% python3 -q
>>> import numpy as np
>>> np.set_printoptions(precision=2, suppress=True, linewidth=160, legacy="1.25")
>>> X = np.load("m.npy")
>>> X
array([[0, 0, 2, 2],
       [2, 1, 2, 0],
       [2, 1, 0, 0],
       [0, 1, 0, 0]])
>>> (X + X.T) / 2
array([[0. , 1. , 2. , 1. ],
       [1. , 1. , 1.5, 0.5],
       [2. , 1.5, 0. , 0. ],
       [1. , 0.5, 0. , 0. ]])
>>> np.trace(X)
1
>>> X @ X
array([[4, 4, 0, 0],
       [6, 3, 6, 4],
       [2, 1, 6, 4],
       [2, 1, 2, 0]])
>>> round(float(np.abs(np.linalg.eigvals(X)).max()), 2)
3.36
>>> x = np.array([-1, 2, 2, 2])
>>> h = np.maximum(X @ x, 0)
>>> np.maximum(X @ x, 0) - np.maximum(-X @ x, 0)
array([8, 4, 0, 2])
>>> np.maximum(X @ (3 * x), 0)
array([24, 12,  0,  6])
>>> X.T @ h
array([ 8,  6, 24, 16])
>>> J = np.load("a.npy")
>>> J
array([[ 7, 23,  9],
       [ 3,  7,  5],
       [ 0,  0,  1],
       [ 0,  0,  0],
       [ 0,  0,  0],
       [ 1,  0,  3],
       [ 0,  0,  0],
       [ 0,  0,  0],
       [ 1,  0,  3],
       [ 3,  7,  5],
       [ 0,  0,  0],
       [ 5, 15,  7],
       [ 0,  0,  0],
       [ 9, 31, 11],
       [ 7, 23,  9],
       [ 3,  7,  5],
       [ 5, 15,  7],
       [ 3,  7,  5],
       [ 7, 23,  9],
       [ 9, 31, 11],
       [11, 39, 13],
       [ 7, 23,  9],
       [ 3,  7,  5],
       [ 9, 31, 11],
       [11, 39, 13]])
>>> proj = J @ np.linalg.solve(J.T @ J, J.T)
>>> proj @ J[:, 2]
array([ 9.,  5.,  1.,  0.,  0.,  3.,  0.,  0.,  3.,  5.,  0.,  7.,  0., 11.,  9.,  5.,  7.,  5.,  9., 11., 13.,  9.,  5., 11., 13.])
>>> np.diag(proj)
array([0.06, 0.12, 0.81, 0.  , 0.  , 0.2 , 0.  , 0.  , 0.2 , 0.12, 0.  , 0.07, 0.  , 0.12, 0.06, 0.12, 0.07, 0.12, 0.06, 0.12, 0.22, 0.06, 0.12, 0.12, 0.22])
>>> round(float(np.trace(proj)), 2)
3.0
>>> arr = np.array([[3, 4, 2, 1], [1, 1, 5, 0], [2, 3, 0, 2], [2, 0, 3, 1], [0, 5, 0, 2]])
>>> arr[1] = arr[0]
>>> arr
array([[3, 4, 2, 1],
       [3, 4, 2, 1],
       [2, 3, 0, 2],
       [2, 0, 3, 1],
       [0, 5, 0, 2]])
>>> x = np.array([-5, -1, 4, 2])
>>> rhs = arr @ x
>>> np.round(np.linalg.pinv(arr) @ arr, 2) + 0
array([[1., 0., 0., 0.],
       [0., 1., 0., 0.],
       [0., 0., 1., 0.],
       [0., 0., 0., 1.]])
>>> rhs
array([-9, -9, -9,  4, -1])
>>> rng = np.random.default_rng(701885)
>>> rhs = rhs + 0.05 * rng.normal(size=5)
>>> rhs
array([-9.03, -8.95, -8.93,  4.02, -0.99])
>>> c, *_ = np.linalg.lstsq(arr, rhs)
>>> c.round()
array([-5., -1.,  4.,  2.])
>>> [round(float(np.linalg.norm(np.linalg.solve(arr.T @ arr + lam * np.eye(4), arr.T @ rhs))), 2) for lam in (0, 1, 10, 100)]
[6.77, 4.65, 1.65, 0.66]
